$ python -q
>>> import numpy as np
>>> np.set_printoptions(precision=1, suppress=True, linewidth=100)
>>> feats = np.load("block6.npy")
>>> print(feats)
[[ 3  0  0  0]
 [ 0 -3  0  0]
 [ 0  0 -2  0]
 [ 0  0  0 -2]]
>>> A2 = np.array([[-2, 2, 2], [-1, -1, -2]])
>>> basis = np.kron(A2, feats)
>>> print(np.linalg.matrix_rank(basis))
8
>>> print(basis)
[[-6  0  0  0  6  0  0  0  6  0  0  0]
 [ 0  6  0  0  0 -6  0  0  0 -6  0  0]
 [ 0  0  4  0  0  0 -4  0  0  0 -4  0]
 [ 0  0  0  4  0  0  0 -4  0  0  0 -4]
 [-3  0  0  0 -3  0  0  0 -6  0  0  0]
 [ 0  3  0  0  0  3  0  0  0  6  0  0]
 [ 0  0  2  0  0  0  2  0  0  0  4  0]
 [ 0  0  0  2  0  0  0  2  0  0  0  4]]
>>> print(round(float(np.linalg.norm(basis, 2)), 1), round(float(np.linalg.norm(A2, 2) * np.linalg.norm(feats, 2)), 1))
11.2 11.2
>>> ev, evecs = np.linalg.eig(feats)
>>> print(np.sort(np.linalg.eigvals(feats @ feats)))
[4. 4. 9. 9.]
>>> print(np.sort(np.linalg.eigvals(np.linalg.inv(feats))))
[-0.5 -0.5 -0.3  0.3]
>>> print(np.sort(np.linalg.eigvals(feats.T)))
[-3. -2. -2.  3.]
>>> print(feats @ evecs[:, 0] - ev[0] * evecs[:, 0])
[0. 0. 0. 0.]
>>> print(ev)
[ 3. -3. -2. -2.]
>>> u = np.array([-3, 3, 0])
>>> rng = np.random.default_rng(640761)
>>> X = np.outer(rng.normal(size=22), u) + 0.1 * rng.normal(size=(22, 3))
>>> print(X.round(1) + 0)
[[-1.7  1.6  0.1]
 [-4.7  4.8  0. ]
 [ 3.5 -3.5  0.1]
 [-3.   2.8 -0.1]
 [ 4.1 -4.5 -0.1]
 [ 5.2 -5.4 -0.1]
 [-1.3  1.3  0. ]
 [ 1.8 -2.  -0.2]
 [ 1.5 -1.6  0. ]
 [ 2.3 -2.3  0.1]
 [-1.4  1.5  0.1]
 [ 0.5 -0.8  0.1]
 [ 3.9 -4.   0.1]
 [ 3.8 -3.8 -0.1]
 [-0.1  0.2  0. ]
 [ 0.6 -0.7  0. ]
 [-2.6  2.6  0.1]
 [ 1.  -1.   0. ]
 [-6.4  6.5  0.1]
 [ 3.4 -3.6 -0.1]
 [-0.1  0.1  0.2]
 [ 4.2 -4.2  0. ]]
>>> idx = X[:, 0] > np.median(X[:, 0])
>>> u = X[idx].mean(axis=0) - X[~idx].mean(axis=0)
>>> print(((X - X.mean(axis=0)) @ u > 0).astype(int))
[0 0 1 0 1 1 0 1 1 1 0 0 1 1 0 0 0 1 0 1 0 1]
>>> print((((X - X.mean(axis=0)) @ u > 0) == idx).mean())
1.0
>>> A2 = np.c_[X[:, :2] @ np.array([[1, -1], [0, 0]]), np.array([4, 5, 6, 9, 2, 0, 7, 3, 5, 0, 3, 6, 1, 9, 0, 0, 9, 4, 5, 0, 3, 6])]
>>> print(A2)
[[-1.7  1.7  4. ]
 [-4.7  4.7  5. ]
 [ 3.5 -3.5  6. ]
 [-3.   3.   9. ]
 [ 4.1 -4.1  2. ]
 [ 5.2 -5.2  0. ]
 [-1.3  1.3  7. ]
 [ 1.8 -1.8  3. ]
 [ 1.5 -1.5  5. ]
 [ 2.3 -2.3  0. ]
 [-1.4  1.4  3. ]
 [ 0.5 -0.5  6. ]
 [ 3.9 -3.9  1. ]
 [ 3.8 -3.8  9. ]
 [-0.1  0.1  0. ]
 [ 0.6 -0.6  0. ]
 [-2.6  2.6  9. ]
 [ 1.  -1.   4. ]
 [-6.4  6.4  5. ]
 [ 3.4 -3.4  0. ]
 [-0.1  0.1  3. ]
 [ 4.2 -4.2  6. ]]
>>> print(np.linalg.matrix_rank(np.c_[X, A2]))
4
>>> print(np.linalg.matrix_rank(A2))
2
>>> basis = X[[19, 13]].astype(float)
>>> for _ in range(3):
...     idx = np.linalg.norm(X[:, None] - basis, axis=-1).argmin(axis=1)
...     basis = np.array([X[idx == j].mean(axis=0) for j in range(2)])
... 
>>> print(idx)
[0 0 1 0 1 1 0 1 1 1 0 0 1 1 0 0 0 0 0 1 0 1]
>>> print(np.bincount(idx))
[12 10]
>>> print(basis.round(1) + 0)
[[-1.6  1.6  0. ]
 [ 3.4 -3.5  0. ]]
>>> x = np.array([-3, 1, -2])
>>> y = X @ x
>>> print(np.linalg.solve(X.T @ X, X.T @ y))
[-3.  1. -2.]
>>> print(np.round(np.linalg.pinv(X) @ X, 1) + 0)
[[1. 0. 0.]
 [0. 1. 0.]
 [0. 0. 1.]]
>>> print(np.linalg.lstsq(X, y)[0])
[-3.  1. -2.]
>>> y = y + 0.3 * rng.normal(size=22)
>>> print(y)
[  6.7  18.6 -13.4  12.2 -16.8 -21.1   4.9  -6.7  -6.5  -9.5   5.5  -2.9 -15.8 -14.4   0.3  -2.5
  10.3  -4.7  25.8 -13.2   0.4 -16.7]
>>> beta, *_ = np.linalg.lstsq(X, y)
>>> print(round(float(np.linalg.norm(y - X @ beta)), 1))
1.4
>>> print([round(float(np.linalg.norm(np.linalg.solve(X.T @ X + lam * np.eye(3), X.T @ y))), 2) for lam in (0, 1, 10, 100)])
[3.83, 2.83, 2.73, 2.27]
>>> print(beta.round())
[-3.  1. -2.]
>>> M = np.loadtxt("sample5.csv", delimiter=",")
>>> print(M)
[[ 0.2 -0.2  0.8 -0.5]
 [-0.2  1.   0.2 -0.1]
 [ 0.8  0.2  0.2  0.5]
 [-0.5 -0.1  0.5  0.7]]
>>> print(round(float(np.linalg.eigvalsh(M).min()), 1))
-1.0
>>> print([round(float(np.linalg.det(M[:i, :i])), 2) + 0 for i in range(1, 5)])
[0.17, 0.13, -0.7, -1.0]
>>> print(np.all(np.linalg.eigvalsh(M) > 0))
False
>>> x = np.array([-1, -3, -3, 2])
>>> print(np.sign((M @ x).round(6)))
[-1. -1. -1.  1.]
>>> print(M @ (2 * x))
[-6.3 -6.9 -1.7  1.4]
>>> print(np.linalg.matrix_power(M, 3))
[[ 0.2 -0.2  0.8 -0.5]
 [-0.2  1.   0.2 -0.1]
 [ 0.8  0.2  0.2  0.5]
 [-0.5 -0.1  0.5  0.7]]
>>> print(round(np.linalg.det(M), 1))
-1.0
>>> print(round(float(np.trace(M)), 1))
2.0
>>> print(np.allclose(M @ M.T, M.T @ M))
True
>>> print(np.sort(np.abs(np.linalg.eigvals(M))))
[1. 1. 1. 1.]
>>> print(np.round(np.abs(np.linalg.eigvals(M)).max(), 1))
1.0
>>> ev, evecs = np.linalg.eig(M)
>>> print(np.round(M @ evecs[:, 0] - ev[0] * evecs[:, 0], 1) + 0)
[0. 0. 0. 0.]
>>> print(np.round(np.prod(ev), 1))
-1.0
